$ python -q
>>> import numpy as np
>>> np.set_printoptions(suppress=True, linewidth=100)
>>> feats = np.array([[0, -1, -3, 0, 0, 0, 2, 0],
...     [0, 2, 1, -2, 0, 0, -3, 0],
...     [1, -1, 0, 0, 0, 3, 0, 2],
...     [0, -1, 0, 0, 2, 0, 0, 0],
...     [1, 0, 3, 0, 0, 0, 0, -2],
...     [3, 0, 0, 0, 0, 0, -1, 0],
...     [0, 0, -3, 0, 0, 0, 0, 0]])
>>> print(feats)
[[ 0 -1 -3  0  0  0  2  0]
 [ 0  2  1 -2  0  0 -3  0]
 [ 1 -1  0  0  0  3  0  2]
 [ 0 -1  0  0  2  0  0  0]
 [ 1  0  3  0  0  0  0 -2]
 [ 3  0  0  0  0  0 -1  0]
 [ 0  0 -3  0  0  0  0  0]]
>>> f = np.array([-2, 1])
>>> print(np.cross(feats[3, :3], feats[1, :3]))
[-1  0  0]
>>> print(np.correlate(feats[3], feats[1], "full"))
[ 0  0  3  0  0 -4 -1 -2 -4  2  4  0  0  0  0]
>>> print(np.array([np.convolve(row, f, "same") for row in feats]))
[[ 0  2  5 -3  0  0 -4  2]
 [ 0 -4  0  5 -2  0  6 -3]
 [-2  3 -1  0  0 -6  3 -4]
 [ 0  2 -1  0 -4  2  0  0]
 [-2  1 -6  3  0  0  0  4]
 [-6  3  0  0  0  0  2 -1]
 [ 0  0  6 -3  0  0  0  0]]
>>> B = feats / np.sqrt((feats ** 2).mean(axis=1, keepdims=True))
>>> print(np.linalg.matrix_rank(B) == np.linalg.matrix_rank(feats))
True
>>> print(B[0].round(1))
[ 0.  -0.8 -2.3  0.   0.   0.   1.5  0. ]
>>> w1 = np.array([[1, 0, 3, 2],
...     [4, 4, 5, 3],
...     [4, 5, 3, 1],
...     [0, 5, 4, 5],
...     [5, 2, 5, 1],
...     [0, 2, 2, 4],
...     [0, 1, 0, 2],
...     [4, 0, 5, 4]])
>>> c = np.array([1, 1, 4, -1])
>>> H = np.maximum(feats @ w1 + c, 0)
>>> print(np.linalg.matrix_rank(H))
4
>>> print((H > 0).astype(int))
[[0 0 0 0]
 [1 1 1 0]
 [1 1 1 1]
 [1 1 1 0]
 [1 1 1 0]
 [1 0 1 1]
 [0 0 0 0]]
>>> print(np.round((H > 0).mean(axis=0), 1))
[0.7 0.6 0.7 0.3]
>>> C = np.array([[5, -9, -9], [8, -3, -9], [9, -3, -5], [0, 6, -9]])
>>> print((H @ C).round(6).argmax(axis=1))
[0 0 0 0 0 0 0]
>>> print(H @ C)
[[   0    0    0]
 [ 154 -147 -171]
 [ 216   -9 -333]
 [ 124  -93 -117]
 [ 212 -120 -228]
 [ 137  -57 -128]
 [   0    0    0]]
>>> vec = np.array([-1, 0, 1, 1, -1, -1, 2, -1])
>>> h1 = np.maximum(feats @ vec, 0)
>>> print(np.flatnonzero(h1 > 1e-9))
[0 4]
>>> print(h1)
[1 0 0 0 4 0 0]
>>> K = np.loadtxt("case9.csv", delimiter=",")
>>> print(K)
[[ 0. -1.]
 [ 1.  0.]]
>>> print(np.linalg.matrix_rank(K))
2
>>> print(round(np.linalg.norm(K), 1))
1.4
>>> print(np.diff(K, axis=0))
[[1. 1.]]
>>> print(K.sum(axis=1))
[-1.  1.]
